% ipython --no-banner

In [1]: import numpy as np

In [2]: import numpy.linalg as la

In [3]: np.set_printoptions(precision=1, suppress=True, linewidth=140)

In [4]: feats = np.load("mat.npy")

In [5]: feats
Out[5]: 
array([[ 3.,  0., -2.,  0.],
       [ 3., -3., -5.,  3.],
       [ 0.,  0.,  1.,  0.],
       [ 3.,  0., -1.,  0.]])

In [6]: left, sigma, Vh = la.svd(feats)

In [7]: sigma.round(1) + 0
Out[7]: array([8.1, 3.1, 0.9, 0. ])

In [8]: Y = left[:, :3] @ np.diag(sigma[:3]) @ Vh[:3]

In [9]: Y.round(1) + 0
Out[9]: 
array([[ 3.,  0., -2.,  0.],
       [ 3., -3., -5.,  3.],
       [ 0.,  0.,  1.,  0.],
       [ 3.,  0., -1.,  0.]])

In [10]: la.matrix_rank(feats, rtol=0.05)
Out[10]: np.int64(3)

In [11]: round(la.norm(feats - Y) / la.norm(feats), 1)
Out[11]: np.float64(0.0)

In [12]: round(np.abs(feats - Y).max(), 1)
Out[12]: np.float64(0.0)

In [13]: left, sigma, Vh = la.svd(feats)

In [14]: evecs = Vh[:(sigma > 1e-8).sum()]

In [15]: rng = np.random.default_rng(87)

In [16]: x = feats[0] + 4 * feats[1] + rng.integers(2) * np.eye(4)[0]

In [17]: x
Out[17]: array([ 16., -12., -22.,  12.])

In [18]: np.round(la.norm(x - evecs.T @ evecs @ x), 1)
Out[18]: np.float64(0.0)

In [19]: np.allclose(evecs.T @ evecs @ x, x)
Out[19]: True

In [20]: np.diag(evecs.T @ evecs)
Out[20]: array([1. , 0.5, 1. , 0.5])

In [21]: m1 = np.array([[-6, 5, 3, 6], [-14, 1, 7, 7], [-16, 4, 8, 7]])

In [22]: t3 = np.stack([m1, 2 * m1, m1[::-1]])

In [23]: t3.sum(axis=0)
Out[23]: 
array([[-34,  19,  17,  25],
       [-56,   4,  28,  28],
       [-54,  17,  27,  27]])

In [24]: np.einsum("bij,cij->bc", t3, t3)
Out[24]: 
array([[ 786, 1572,  659],
       [1572, 3144, 1318],
       [ 659, 1318,  786]])

In [25]: la.matrix_rank(t3.reshape(3, -1))
Out[25]: np.int64(2)

In [26]: np.round(la.norm(m1, "nuc"), 1)
Out[26]: np.float64(33.9)

In [27]: round(la.norm(m1, 1), 1), round(float(la.norm(m1, np.inf)), 1)
Out[27]: (np.float64(36.0), 35.0)

In [28]: x = np.array([-2, -2, 2, 1])

In [29]: m1 @ np.eye(4)[0]
Out[29]: array([ -6., -14., -16.])

In [30]: m1 @ np.ones(4)
Out[30]: array([8., 1., 3.])

In [31]: la.norm(m1 @ x) <= la.norm(m1, 2) * la.norm(x) + 1e-9
Out[31]: np.True_

In [32]: (m1 @ x).argmax()
Out[32]: np.int64(1)

In [33]: m1 - m1[0]
Out[33]: 
array([[  0,   0,   0,   0],
       [ -8,  -4,   4,   1],
       [-10,  -1,   5,   1]])

In [34]: la.matrix_rank(m1)
Out[34]: np.int64(3)

In [35]: np.diff(m1, axis=0)
Out[35]: 
array([[-8, -4,  4,  1],
       [-2,  3,  1,  0]])

In [36]: m1.sum(axis=1)
Out[36]: array([8, 1, 3])

In [37]: np.unravel_index(np.abs(m1).argmax(), m1.shape)
Out[37]: (np.int64(2), np.int64(0))
